$ ipython --no-banner

In [1]: import numpy as np

In [2]: from numpy import linalg as LA

In [3]: np.set_printoptions(precision=1, suppress=True, linewidth=120)

In [4]: A = np.load("w.npy")

In [5]: print(A)
[[ 0.1 -0.2  6.6]
 [-0.1  0.   6.3]
 [ 0.1  0.1  5.6]
 [ 0.4 -0.3  5.7]
 [-0.3  0.   6.4]
 [ 3.   5.7  5.5]
 [ 3.1  6.2  6. ]
 [ 3.2  6.   5.9]
 [ 3.4  5.5  5.7]
 [ 2.9  5.9  5.7]]

In [6]: P = A @ LA.solve(A.T @ A, A.T)

In [7]: print(np.diag(P))
[0.3 0.3 0.2 0.5 0.4 0.2 0.3 0.2 0.5 0.3]

In [8]: print(P.round(1) + 0)
[[ 0.3  0.2  0.2  0.3  0.2  0.   0.   0.   0.1  0. ]
 [ 0.2  0.3  0.2  0.1  0.3  0.   0.   0.  -0.1  0.1]
 [ 0.2  0.2  0.2  0.2  0.2  0.   0.   0.   0.   0. ]
 [ 0.3  0.1  0.2  0.5 -0.1  0.  -0.1  0.   0.3 -0.2]
 [ 0.2  0.3  0.2 -0.1  0.4  0.   0.1  0.  -0.2  0.1]
 [ 0.   0.   0.   0.   0.   0.2  0.2  0.2  0.2  0.2]
 [ 0.   0.   0.  -0.1  0.1  0.2  0.3  0.2  0.1  0.3]
 [ 0.   0.   0.   0.   0.   0.2  0.2  0.2  0.2  0.2]
 [ 0.1 -0.1  0.   0.3 -0.2  0.2  0.1  0.2  0.5  0. ]
 [ 0.   0.1  0.  -0.2  0.1  0.2  0.3  0.2  0.   0.3]]

In [9]: left, s, Vt = LA.svd(A)

In [10]: print(np.argmax(s[:-1] / (s[1:] + 1e-6)) + 1)
2

In [11]: other = left[:, :2] @ np.diag(s[:2]) @ Vt[:2]

In [12]: print(other.round(1) + 0)
[[ 0.  -0.1  6.6]
 [ 0.  -0.1  6.3]
 [ 0.1  0.1  5.6]
 [ 0.  -0.1  5.7]
 [ 0.  -0.2  6.4]
 [ 3.   5.7  5.5]
 [ 3.3  6.1  6. ]
 [ 3.2  6.   5.9]
 [ 3.   5.7  5.7]
 [ 3.1  5.8  5.7]]

In [13]: print(round(float(np.abs(A - other).max()), 1))
0.4

In [14]: print(LA.matrix_rank(other))
2

In [15]: mat = np.load("a.npy")

In [16]: print(mat)
[[-5.2  5.2 -4.1 -0.8  4.1  4. ]
 [-4.8  4.9 -3.8 -1.1  4.1  3.9]
 [-5.   4.9 -4.1 -1.1  4.   4.2]
 [-5.1  5.1 -4.  -1.   4.   4.2]
 [-4.9  5.1 -4.2 -1.   3.9  3.8]
 [-4.9  5.2 -3.8 -0.8  3.9  4. ]
 [-5.1  4.9 -4.  -0.8  4.1  3.8]
 [ 3.1 -5.1  5.1 -4.9  0.  -1. ]
 [ 3.  -5.   5.  -4.9  0.  -1.1]
 [ 3.3 -5.2  5.  -4.9  0.  -1.2]
 [ 3.1 -5.   5.1 -4.9 -0.2 -0.9]
 [ 3.  -5.   5.1 -5.  -0.1 -0.9]
 [ 3.1 -5.1  5.1 -4.9  0.2 -1.1]
 [ 2.9 -5.   5.  -4.8  0.1 -0.9]
 [-1.   4.9  1.9 -4.   3.2 -4. ]
 [-1.1  5.2  2.  -3.8  2.8 -4. ]
 [-1.1  5.   2.2 -4.1  2.9 -4.1]
 [-0.9  4.9  1.9 -4.1  2.9 -3.9]
 [-0.9  5.2  2.2 -4.   3.1 -4. ]
 [-1.1  5.   2.1 -4.   2.9 -3.7]
 [-0.9  5.   2.1 -4.1  2.9 -4.1]]

In [17]: cent = mat[[3, 7]].astype(float)

In [18]: for _ in range(5):
    ...:     z = LA.norm(mat[:, None] - cent, axis=-1).argmin(axis=1)
    ...:     cent = np.array([mat[z == j].mean(axis=0) for j in range(2)])
    ...: 

In [19]: print(z)
[0 0 0 0 0 0 0 1 1 1 1 1 1 1 0 0 0 0 0 0 0]

In [20]: print(np.bincount(z))
[14  7]

In [21]: print(np.abs(cent[1] - cent[0]).argmax())
1
